$ python -q
>>> import numpy as np
>>> import numpy.linalg as la
>>> np.set_printoptions(precision=2, suppress=True, linewidth=160, legacy="1.25")
>>> def tidy(a):
...     return np.round(a, 2) + 0
... 
>>> feats = np.load("out6.npy")
>>> feats
array([[-0.4, -1.5, -0.3],
       [ 0.9,  0.1,  0.1],
       [ 0.2,  0.8, -0.3]])
>>> th = np.radians(30)
>>> R = np.eye(3)
>>> R[0, 0] = R[1, 1] = np.cos(th)
>>> R[0, 1], R[1, 0] = -np.sin(th), np.sin(th)
>>> tidy(R)
array([[ 0.87, -0.5 ,  0.  ],
       [ 0.5 ,  0.87,  0.  ],
       [ 0.  ,  0.  ,  1.  ]])
>>> other = feats @ R.T
>>> tidy(la.svd(feats, compute_uv=False)), tidy(la.svd(other, compute_uv=False))
(array([1.8 , 0.83, 0.4 ]), array([1.8 , 0.83, 0.4 ]))
>>> tidy(la.det(R)), tidy(np.trace(R))
(1.0, 2.73)
>>> tidy(other)
array([[ 0.4 , -1.5 , -0.3 ],
       [ 0.73,  0.54,  0.1 ],
       [-0.23,  0.79, -0.3 ]])
>>> tidy((other - other.T) / 2)
array([[ 0.  , -1.11, -0.04],
       [ 1.11,  0.  , -0.35],
       [ 0.04,  0.35,  0.  ]])
>>> np.allclose(other, other.T)
False
>>> tidy(la.matrix_power(other, 4))
array([[-0.45,  2.52,  0.43],
       [-1.16, -0.67, -0.02],
       [ 0.  , -1.17, -0.15]])
>>> np.allclose(other @ other.T, other.T @ other)
False
>>> tidy(np.sort(np.abs(la.eigvals(other))))
array([0.44, 1.17, 1.17])
>>> rng = np.random.default_rng(37)
>>> labels = rng.permutation(3)
>>> other = feats[:, labels] * rng.choice([-1, 1], 3)
>>> other
array([[-1.5,  0.4,  0.3],
       [ 0.1, -0.9, -0.1],
       [ 0.8, -0.2,  0.3]])
>>> Uu, _, vt = la.svd(feats.T @ other)
>>> tidy(Uu @ vt)
array([[ 0., -1.,  0.],
       [ 1.,  0.,  0.],
       [ 0.,  0., -1.]])
>>> other = np.array([[5, 0], [4, 0]])
>>> W0 = np.tile(other, (2, 2))
>>> W0
array([[5, 0, 5, 0],
       [4, 0, 4, 0],
       [5, 0, 5, 0],
       [4, 0, 4, 0]])
>>> other = np.array([[-2, 3], [-1, -1], [0, -1], [0, -1]])
>>> other.T @ W0.T
array([[-10,  -8, -10,  -8],
       [ 10,   8,  10,   8]])
>>> np.einsum("ij,ij->i", W0, W0)
array([50, 32, 50, 32])
>>> np.einsum("ik,kj->ij", W0, other)
array([[-10,  10],
       [ -8,   8],
       [-10,  10],
       [ -8,   8]])
>>> rk = la.matrix_rank(W0)
>>> rk
1
>>> ns = la.svd(W0)[2][rk:].T
>>> [int(la.matrix_rank(np.delete(W0, i, axis=0))) for i in range(4)]
[1, 1, 1, 1]
>>> W0 @ ns
array([[0., 0., 0.],
       [0., 0., 0.],
       [0., 0., 0.],
       [0., 0., 0.]])
>>> np.allclose(W0 @ ns, 0)
True
>>> [int(la.matrix_rank(W0[:, :j + 1])) for j in range(4)]
[1, 1, 1, 1]
>>> [int(la.matrix_rank(W0[:i])) for i in range(1, len(W0) + 1)]
[1, 1, 1, 1]
>>> tidy(ns @ ns.T)
array([[ 0.5,  0. , -0.5,  0. ],
       [ 0. ,  1. ,  0. ,  0. ],
       [-0.5,  0. ,  0.5,  0. ],
       [ 0. ,  0. ,  0. ,  1. ]])
>>> Uu, sig, vt = la.svd(W0)
>>> tidy(sig)
array([12.81,  0.  ,  0.  ,  0.  ])
>>> np.argmax(sig[:-1] / (sig[1:] + 1e-6)) + 1
1
>>> other = Uu[:, :1] @ np.diag(sig[:1]) @ vt[:1]
>>> tidy(other)
array([[5., 0., 5., 0.],
       [4., 0., 4., 0.],
       [5., 0., 5., 0.],
       [4., 0., 4., 0.]])
>>> la.matrix_rank(W0, rtol=0.05)
1
>>> la.matrix_rank(other)
1
>>> tidy(la.norm(W0 - other) / la.norm(W0))
0.0
>>> tidy(np.abs(W0 - other).max())
0.0
>>> Uu, sig, vt = la.svd(W0, full_matrices=False)
>>> tidy(np.sqrt((sig ** 2).sum())), tidy(la.norm(W0))
(12.81, 12.81)
>>> tidy(vt @ vt.T)
array([[1., 0., 0., 0.],
       [0., 1., 0., 0.],
       [0., 0., 1., 0.],
       [0., 0., 0., 1.]])
>>> A = np.loadtxt("case13.csv", delimiter=",")
>>> tidy(A)
array([[-0.25,  0.17,  0.4 ],
       [ 0.17, -0.12, -0.28],
       [ 0.4 , -0.28, -0.63]])
>>> np.all(la.eigvalsh(A) > 0)
False
>>> tidy(la.eigvalsh(A).min())
-1.0
>>> [round(float(la.det(A[:i, :i])), 2) + 0 for i in range(1, 4)]
[-0.25, 0.0, 0.0]
>>> [round(float(x), 2) for x in la.svd(A, compute_uv=False)[:3]]
[1.0, 0.0, 0.0]
>>> la.matrix_rank(A, rtol=0.1)
1
>>> tidy(la.norm(A, 2) / la.norm(A))
1.0
>>> w, evecs = la.eigh(A)
>>> tidy(evecs.T @ evecs)
array([[1., 0., 0.],
       [0., 1., 0.],
       [0., 0., 1.]])
>>> tidy(w)
array([-1.,  0.,  0.])
>>> tidy(evecs @ np.diag(w) @ evecs.T)
array([[-0.25,  0.17,  0.4 ],
       [ 0.17, -0.12, -0.28],
       [ 0.4 , -0.28, -0.63]])
>>> w.sum(), np.trace(A)
(-1.0, -1.0)
>>> (w > 1e-8).sum(), (w < -1e-8).sum()
(0, 1)
>>> tidy(la.svd(A, compute_uv=False))
array([1., 0., 0.])
>>> proj = np.triu(np.array([[-3, 3, -2], [1, 2, 0], [-1, 2, 3]]), 1) + np.eye(3)
>>> other = proj @ A @ la.inv(proj)
>>> tidy(other)
array([[-0.52,  1.92, -0.21],
       [ 0.17, -0.64,  0.07],
       [ 0.4 , -1.46,  0.16]])
>>> la.matrix_rank(other)
1
>>> tidy(proj @ A - A @ proj)
array([[-0.27,  0.93, -0.06],
       [ 0.  , -0.52,  0.35],
       [ 0.  , -1.19,  0.79]])
>>> tidy(np.poly(other))
array([1., 1., 0., 0.])
>>> tidy(la.det(other))
0.0
>>> basis = 5 * np.array([[-0.9, 0.7, -0.9], [-0.3, -0.1, -0.7], [-0.3, 0.1, 0.1]])
>>> labels = rng.integers(0, 3, 13)
>>> m1 = basis[labels] + rng.normal(size=(13, 3))
>>> tidy(m1)
array([[-2.99,  1.47,  1.62],
       [-1.48, -0.84, -0.14],
       [-4.86,  4.19, -3.6 ],
       [-5.49,  3.4 , -4.53],
       [-1.67,  1.45,  0.23],
       [-1.57, -1.98, -3.35],
       [-2.44,  2.39,  0.65],
       [-1.32,  0.6 , -0.67],
       [-4.94,  3.61, -3.59],
       [-4.28,  2.18, -4.71],
       [-4.64,  1.82, -3.96],
       [-3.74,  2.59, -2.31],
       [-1.18, -1.09, -1.55]])
>>> Xs = m1 - m1.mean(axis=1)
Traceback (most recent call last):
  File "<python-input-80>", line 1, in <module>
    Xs = m1 - m1.mean(axis=1)
         ~~~^~~~~~~~~~~~~~~~~
ValueError: operands could not be broadcast together with shapes (13,3) (13,) 
>>> Xs = m1 - m1.mean(axis=0)
>>> Uu, sig, vt = la.svd(Xs, full_matrices=False)
>>> tidy(vt[0] * np.sign(vt[0, np.abs(vt[0]).argmax()]))
array([ 0.55, -0.54,  0.64])
>>> np.abs(Uu[:, 0]).argmax()
3
>>> proj = m1 @ la.solve(m1.T @ m1, m1.T)
>>> la.matrix_rank(np.eye(13) - proj)
10
>>> np.allclose(proj @ proj, proj)
True
>>> Q, _ = la.qr(np.array([[-1.1], [-0.5], [0.3], [0.6]]))
>>> E = Q @ Q.T
>>> tidy(E)
array([[ 0.63,  0.29, -0.17, -0.35],
       [ 0.29,  0.13, -0.08, -0.16],
       [-0.17, -0.08,  0.05,  0.09],
       [-0.35, -0.16,  0.09,  0.19]])
>>> w, evecs = la.eigh(E)
>>> tidy(w)
array([0., 0., 0., 1.])
>>> (w > 1e-8).sum(), (w < -1e-8).sum()
(1, 0)
>>> tidy(evecs.T @ E @ evecs)
array([[0., 0., 0., 0.],
       [0., 0., 0., 0.],
       [0., 0., 0., 0.],
       [0., 0., 0., 1.]])
>>> rk = la.matrix_rank(E)
>>> rk
1
>>> ns = la.svd(E)[2][rk:].T
>>> [int(la.matrix_rank(np.delete(E, i, axis=0))) for i in range(4)]
[1, 1, 1, 1]
>>> la.matrix_rank(E.T @ E), la.matrix_rank(E @ E.T)
(1, 1)
>>> [int(la.matrix_rank(E[:i])) for i in range(1, len(E) + 1)]
[1, 1, 1, 1]
>>> Uu, sig, vt = la.svd(E)
>>> evecs = vt[:(sig > 1e-8).sum()]
>>> x = E[1] + -1 * E[3] + rng.integers(2) * np.eye(4)[2]
>>> tidy(x)
array([ 0.63,  0.29, -0.17, -0.35])
>>> np.allclose(evecs.T @ evecs @ x, x)
True
>>> tidy(la.norm(x - evecs.T @ evecs @ x))
0.0
>>> w, evecs = la.eigh(E)
>>> x = np.array([4, 3, 4, 2])
>>> tidy(evecs * np.maximum(w, 0) @ evecs.T)
array([[ 0.63,  0.29, -0.17, -0.35],
       [ 0.29,  0.13, -0.08, -0.16],
       [-0.17, -0.08,  0.05,  0.09],
       [-0.35, -0.16,  0.09,  0.19]])
>>> (np.sign(evecs[:, -1].round(6)) == np.sign(evecs[0, -1].round(6))).astype(int)
array([1, 1, 0, 0])
>>> tidy(x @ E @ x / (x @ x)), tidy(w[0]), tidy(w[-1])
(0.14, 0.0, 1.0)
>>> tidy(x @ E @ x)
6.41
>>> tidy(np.abs(E).sum(axis=1).max()), tidy(np.abs(w).max())
(1.44, 1.0)
>>> proj = np.triu(np.array([[0, 1, 1, 2], [2, 2, 3, 1], [1, 0, 1, 0], [2, 0, 1, 0]]), 1) + np.eye(4)
>>> other = proj @ E @ la.inv(proj)
>>> tidy(np.trace(other)), tidy(np.trace(E))
(1.0, 1.0)
>>> other = np.array([[3, -2], [5, 2]])
>>> X = np.kron(np.eye(2, dtype=int), other)
>>> X
array([[ 3, -2,  0,  0],
       [ 5,  2,  0,  0],
       [ 0,  0,  3, -2],
       [ 0,  0,  5,  2]])
>>> u = np.array([3, 2, 2])
>>> np.polyval(u, X[3])
array([ 2,  2, 87, 18])
>>> np.convolve(X[3], u)
array([ 0,  0, 15, 16, 14,  4])
>>> labels = rng.permutation(4)
>>> other = X[:, labels] * rng.choice([-1, 1], 4)
>>> other
array([[-3,  2,  0,  0],
       [-5, -2,  0,  0],
       [ 0,  0,  2,  3],
       [ 0,  0, -2,  5]])
>>> Uu, _, vt = la.svd(X.T @ other)
>>> labels
array([0, 1, 3, 2])
>>> tidy(Uu @ vt)
array([[-1.,  0.,  0.,  0.],
       [ 0., -1.,  0.,  0.],
       [ 0.,  0.,  0.,  1.],
       [ 0.,  0., -1.,  0.]])
>>> tidy(la.lstsq(X, other)[0])
array([[-1.,  0.,  0.,  0.],
       [ 0., -1.,  0.,  0.],
       [ 0.,  0.,  0.,  1.],
       [ 0.,  0., -1.,  0.]])
>>> J = np.load("arr.npy")
>>> J
array([[ 0,  0,  1],
       [ 0,  0,  0],
       [-1,  0,  0]])
>>> proj = np.triu(np.array([[1, 3, -1], [-3, 3, 1], [1, -1, 1]]), 1) + np.eye(3)
>>> other = proj @ J @ la.inv(proj)
>>> tidy(la.det(other))
0.0
>>> arr = np.load("run13.npy")
>>> arr
array([[ 0.2,  0.6, -1. ],
       [-0.7,  0.2,  0.9],
       [ 0.2, -0.2,  0.4],
       [ 6. , -2.4,  0.6],
       [-2. , -0.8,  0.2],
       [-0.7, -0.1, -0.7],
       [-0.2,  1.4,  0.5],
       [-0.9,  0.2, -0.8],
       [ 0. ,  0.2,  0. ],
       [-0.3, -1.1,  1.6],
       [-0.7, -0.9,  0.5],
       [ 0.3, -0.4,  1.3],
       [-0.6,  0.5,  1.4],
       [-0.7, -0.5,  1.2],
       [-0.2, -0.6, -0.1],
       [-0.6, -0.5,  0.5],
       [-0.2,  0.2, -0.1],
       [ 0.3,  0.8,  1.2],
       [ 0.5,  0.7,  0.4]])
>>> cov = np.cov(arr, rowvar=False)
>>> tidy(np.corrcoef(arr[:, 0], arr[:, 1])[0, 1])
-0.48
>>> np.argwhere(np.triu(np.abs(np.corrcoef(arr.T)) > 0.8, 1))
array([], shape=(0, 2), dtype=int64)
>>> tidy(np.corrcoef(arr.T))
array([[ 1.  , -0.48,  0.09],
       [-0.48,  1.  , -0.17],
       [ 0.09, -0.17,  1.  ]])
>>> x = np.array([5, -1, 3])
>>> h = np.maximum(arr @ x, 0)
>>> np.flatnonzero(h > 1e-9)
array([ 2,  3,  9, 11, 12, 13, 17, 18])
>>> tidy(np.maximum(arr @ (3 * x), 0))
array([  0. ,   0. ,   7.2, 102.6,   0. ,   0. ,   0. ,   0. ,   0. ,  13.2,   0. ,  17.4,   2.1,   1.8,   0. ,   0. ,   0. ,  12.9,   9. ])
>>> arr * (h > 1e-9)[:, None]
array([[ 0. ,  0. , -0. ],
       [-0. ,  0. ,  0. ],
       [ 0.2, -0.2,  0.4],
       [ 6. , -2.4,  0.6],
       [-0. , -0. ,  0. ],
       [-0. , -0. , -0. ],
       [-0. ,  0. ,  0. ],
       [-0. ,  0. , -0. ],
       [ 0. ,  0. ,  0. ],
       [-0.3, -1.1,  1.6],
       [-0. , -0. ,  0. ],
       [ 0.3, -0.4,  1.3],
       [-0.6,  0.5,  1.4],
       [-0.7, -0.5,  1.2],
       [-0. , -0. , -0. ],
       [-0. , -0. ,  0. ],
       [-0. ,  0. , -0. ],
       [ 0.3,  0.8,  1.2],
       [ 0.5,  0.7,  0.4]])
>>> tidy(np.tanh(arr @ x))
array([-0.99, -0.76,  0.98,  1.  , -1.  , -1.  , -0.72, -1.  , -0.2 ,  1.  , -0.8 ,  1.  ,  0.6 ,  0.54, -0.6 , -0.76, -0.91,  1.  ,  1.  ])
